In [1]: import numpy as np

In [2]: np.set_printoptions(precision=2, suppress=True, linewidth=120)

In [3]: rd = lambda a: np.round(a, 2) + 0

In [4]: K = np.load("case9.npy")

In [5]: K
Out[5]: 
array([[ 1,  1, -1, -1, -1, -1,  1,  1],
       [ 1,  1,  1,  1, -1, -1, -1, -1],
       [ 1, -1,  1, -1, -1,  1, -1,  1],
       [ 1, -1, -1,  1,  1, -1, -1,  1],
       [ 1, -1,  1, -1,  1, -1,  1, -1],
       [ 1, -1, -1,  1, -1,  1,  1, -1]])

In [6]: rng = np.random.default_rng(251)

In [7]: M2 = K + rng.integers(-2, 3, (6, 3)) @ rng.integers(-2, 3, (3, 8))

In [8]: M2
Out[8]: 
array([[ 5, -1,  7, -3, -3, -1,  7,  5],
       [-1,  1, -5,  3,  0,  1, -6, -4],
       [-1,  7,  2, -1, -1, -5,  3,  2],
       [-3, -2, -6,  0,  4, -3, -6, -2],
       [ 5,  1, -1,  5, -3,  7,  1, -1],
       [ 5,  5,  5,  3, -5,  1,  9,  3]])

In [9]: M2 - K
Out[9]: 
array([[ 4, -2,  8, -2, -2,  0,  6,  4],
       [-2,  0, -6,  2,  1,  2, -5, -3],
       [-2,  8,  1,  0,  0, -6,  4,  1],
       [-4, -1, -5, -1,  3, -2, -5, -3],
       [ 4,  2, -2,  6, -4,  8,  0,  0],
       [ 4,  6,  6,  2, -4,  0,  8,  4]])

In [10]: rd(np.linalg.svd(M2 - K, compute_uv=False))
Out[10]: array([21.46, 13.68, 10.92,  0.  ,  0.  ,  0.  ])

In [11]: t3 = np.stack([K, -3 * K, K[::-1]])

In [12]: (t3 @ K.T).shape
Out[12]: (3, 6, 6)

In [13]: np.einsum("bij,cij->bc", t3, t3)
Out[13]: 
array([[  48, -144,    0],
       [-144,  432,    0],
       [   0,    0,   48]])

In [14]: np.linalg.matrix_rank(t3)
Out[14]: array([6, 6, 6])

In [15]: rd(np.linalg.norm(t3, axis=(1, 2)))
Out[15]: array([ 6.93, 20.78,  6.93])

In [16]: M2 = np.array([[0, 1, 2],
    ...:     [3, -1, 0],
    ...:     [0, 1, -2],
    ...:     [3, -2, 1],
    ...:     [2, 0, 1],
    ...:     [-2, -1, 2],
    ...:     [0, 0, -2],
    ...:     [-3, 2, 3]])

In [17]: K @ M2
Out[17]: 
array([[ -3,   4,   1],
       [  9,  -2,  -3],
       [-13,   6,   5],
       [  1,   2,   9],
       [  1,   4,  -7],
       [ -1,  -4,   1]])

In [18]: np.vstack([K, M2.T]).shape
Out[18]: (9, 8)

In [19]: M2 = K / np.linalg.norm(K, axis=1, keepdims=True)

In [20]: G = M2 @ M2.T

In [21]: (np.abs(G) > 0.9).astype(int)
Out[21]: 
array([[1, 0, 0, 0, 0, 0],
       [0, 1, 0, 0, 0, 0],
       [0, 0, 1, 0, 0, 0],
       [0, 0, 0, 1, 0, 0],
       [0, 0, 0, 0, 1, 0],
       [0, 0, 0, 0, 0, 1]])

In [22]: rd(G)
Out[22]: 
array([[1., 0., 0., 0., 0., 0.],
       [0., 1., 0., 0., 0., 0.],
       [0., 0., 1., 0., 0., 0.],
       [0., 0., 0., 1., 0., 0.],
       [0., 0., 0., 0., 1., 0.],
       [0., 0., 0., 0., 0., 1.]])

In [23]: rd(np.linalg.norm(M2, axis=1))
Out[23]: array([1., 1., 1., 1., 1., 1.])

In [24]: np.degrees(np.arccos(np.clip(G[5, 0], -1, 1)))
Out[24]: np.float64(90.0)

In [25]: (G - 2 * np.eye(6)).round(6).argmax(axis=1)
Out[25]: array([1, 0, 0, 0, 0, 0])

In [26]: rd(G[5])
Out[26]: array([0., 0., 0., 0., 0., 1.])

In [27]: np.argwhere(np.triu(np.abs(G) > 0.95, 1))
Out[27]: array([], shape=(0, 2), dtype=int64)

In [28]: J = np.loadtxt("run14.csv", delimiter=",")

In [29]: J
Out[29]: 
array([[4., 1., 1., 1., 1., 1., 1.],
       [1., 4., 1., 1., 1., 1., 1.],
       [1., 1., 4., 1., 1., 1., 1.],
       [1., 1., 1., 4., 1., 1., 1.],
       [1., 1., 1., 1., 4., 1., 1.],
       [1., 1., 1., 1., 1., 4., 1.],
       [1., 1., 1., 1., 1., 1., 4.]])

In [30]: M2 = J[0, 0] * J[1:] - np.outer(J[1:, 0], J[0])

In [31]: M2
Out[31]: 
array([[ 0., 15.,  3.,  3.,  3.,  3.,  3.],
       [ 0.,  3., 15.,  3.,  3.,  3.,  3.],
       [ 0.,  3.,  3., 15.,  3.,  3.,  3.],
       [ 0.,  3.,  3.,  3., 15.,  3.,  3.],
       [ 0.,  3.,  3.,  3.,  3., 15.,  3.],
       [ 0.,  3.,  3.,  3.,  3.,  3., 15.]])

In [32]: np.linalg.matrix_rank(M2), np.linalg.matrix_rank(J)
Out[32]: (np.int64(6), np.int64(7))

In [33]: J[:, 0] / J[0, 0]
Out[33]: array([1.  , 0.25, 0.25, 0.25, 0.25, 0.25, 0.25])

In [34]: np.abs(M2).max()
Out[34]: np.float64(15.0)

In [35]: np.unravel_index(np.abs(M2).argmax(), M2.shape)
Out[35]: (np.int64(0), np.int64(1))

In [36]: M2.sum(axis=0)
Out[36]: array([ 0., 30., 30., 30., 30., 30., 30.])

In [37]: M2.mean(axis=0)
Out[37]: array([0., 5., 5., 5., 5., 5., 5.])

In [38]: rd(np.linalg.norm(M2))
Out[38]: np.float64(40.25)

In [39]: np.linalg.matrix_rank(M2)
Out[39]: np.int64(6)

In [40]: np.count_nonzero(M2)
Out[40]: np.int64(36)

In [41]: mat = np.load("w.npy")

In [42]: mat
Out[42]: 
array([[  5,   6,  -3,   1,  -3],
       [ -7, -12,   4,   4,   6],
       [ -9, -10,  -3,   7,   5],
       [  7,  12,   3,   5,  -6],
       [  8,   8,  -9,   9,  -4],
       [  3,  16,   7,  -4,  -8],
       [  9,   6,  -7,   2,  -3]])

In [43]: t = np.radians(130)

In [44]: R = np.eye(5)

In [45]: R[3, 3] = R[2, 2] = np.cos(t)

In [46]: R[3, 2], R[2, 3] = -np.sin(t), np.sin(t)

In [47]: rd(R)
Out[47]: 
array([[ 1.  ,  0.  ,  0.  ,  0.  ,  0.  ],
       [ 0.  ,  1.  ,  0.  ,  0.  ,  0.  ],
       [ 0.  ,  0.  , -0.64,  0.77,  0.  ],
       [ 0.  ,  0.  , -0.77, -0.64,  0.  ],
       [ 0.  ,  0.  ,  0.  ,  0.  ,  1.  ]])

In [48]: M2 = mat @ R.T

In [49]: np.allclose(mat @ mat.T, M2 @ M2.T)
Out[49]: True

In [50]: rd(np.linalg.det(R)), rd(np.trace(R))
Out[50]: (np.float64(1.0), np.float64(1.71))

In [51]: rd(np.abs(M2 - mat).max(axis=0))
Out[51]: array([ 0.  ,  0.  , 21.68, 10.51,  0.  ])

In [52]: rd(np.linalg.svd(mat, compute_uv=False)), rd(np.linalg.svd(M2, compute_uv=False))
Out[52]: 
(array([35.55, 18.89, 10.09,  4.98,  0.  ]),
 array([35.55, 18.89, 10.09,  4.98,  0.  ]))
